$ python -q
>>> import numpy as np
>>> np.set_printoptions(precision=1, suppress=True, linewidth=200)
>>> rnd = lambda a: np.round(a, 1) + 0
>>> A = np.load("run14.npy")
>>> A
array([[ 1,  1,  1,  1,  1,  1,  1,  1],
       [ 1, -1,  1, -1,  1, -1,  1, -1],
       [ 1, -1, -1,  1,  1, -1, -1,  1],
       [ 1,  1, -1, -1, -1, -1,  1,  1],
       [ 1,  1, -1, -1,  1,  1, -1, -1],
       [ 1, -1,  1, -1, -1,  1, -1,  1],
       [ 1, -1, -1,  1, -1,  1,  1, -1],
       [ 1,  1,  1,  1, -1, -1, -1, -1]])
>>> ang = np.radians(60)
>>> r_ = np.eye(8)
>>> r_[5, 5] = r_[4, 4] = np.cos(ang)
>>> r_[5, 4], r_[4, 5] = -np.sin(ang), np.sin(ang)
>>> rnd(r_)
array([[ 1. ,  0. ,  0. ,  0. ,  0. ,  0. ,  0. ,  0. ],
       [ 0. ,  1. ,  0. ,  0. ,  0. ,  0. ,  0. ,  0. ],
       [ 0. ,  0. ,  1. ,  0. ,  0. ,  0. ,  0. ,  0. ],
       [ 0. ,  0. ,  0. ,  1. ,  0. ,  0. ,  0. ,  0. ],
       [ 0. ,  0. ,  0. ,  0. ,  0.5,  0.9,  0. ,  0. ],
       [ 0. ,  0. ,  0. ,  0. , -0.9,  0.5,  0. ,  0. ],
       [ 0. ,  0. ,  0. ,  0. ,  0. ,  0. ,  1. ,  0. ],
       [ 0. ,  0. ,  0. ,  0. ,  0. ,  0. ,  0. ,  1. ]])
>>> B = A @ r_.T
>>> np.allclose(A @ A.T, B @ B.T)
True
>>> rnd(np.abs(B - A).max(axis=0))
array([0. , 0. , 0. , 0. , 1.4, 1.4, 0. , 0. ])
>>> np.allclose(np.linalg.norm(A, axis=1), np.linalg.norm(B, axis=1))
True
>>> rng = np.random.default_rng(94)
>>> labels = rng.permutation(8)
>>> labels
array([4, 5, 0, 6, 7, 2, 3, 1])
>>> B = r_[labels][:, labels]
>>> np.trace(B)
np.float64(7.0)
>>> J = np.load("a.npy")
>>> J
array([[ 0.9, -0.2,  2.2, -0.3,  1.6, -0.5],
       [-0.8, -2.1,  2.2,  0.6,  2. ,  0.5],
       [ 0.6, -2.3, -1.9,  2.8, -0.4,  0.1],
       [ 0.2,  0.8,  0.6,  1.1,  0.3,  1.2],
       [-5. , 10.5,  0. , -3. ,  2.5,  2.5],
       [ 1.8, -1.1,  2. ,  0.6, -1.8, -1.6],
       [-1.2, -1.9,  0.3,  1.4, -1. , -0.7],
       [-0.2,  0.9,  1.2, -1.3,  1.2, -2.2],
       [-0.4, -0.7, -2.8, -0.5, -1.4,  0.8],
       [-0.9, -1.4,  0.6,  0. ,  1.1, -0.9],
       [ 1.2,  0.2, -0.5,  1.2, -2.1,  0.4],
       [ 0.5,  1.8,  1.1, -0.6,  2.5,  0.4],
       [-0.6,  0.7, -0.6, -1.1,  1.5,  0.5],
       [-0.8, -0.3,  0.8,  1.6,  0.4, -0.2],
       [-0.8, -1.3, -0.7,  0.2,  0.3, -1. ]])
>>> Ac = J - J.mean(axis=0)
>>> V = np.linalg.svd(Ac)[2][:1]
>>> B = Ac - Ac @ V.T @ V
>>> rnd(np.diag(V.T @ V))
array([0.1, 0.7, 0. , 0.1, 0.1, 0. ])
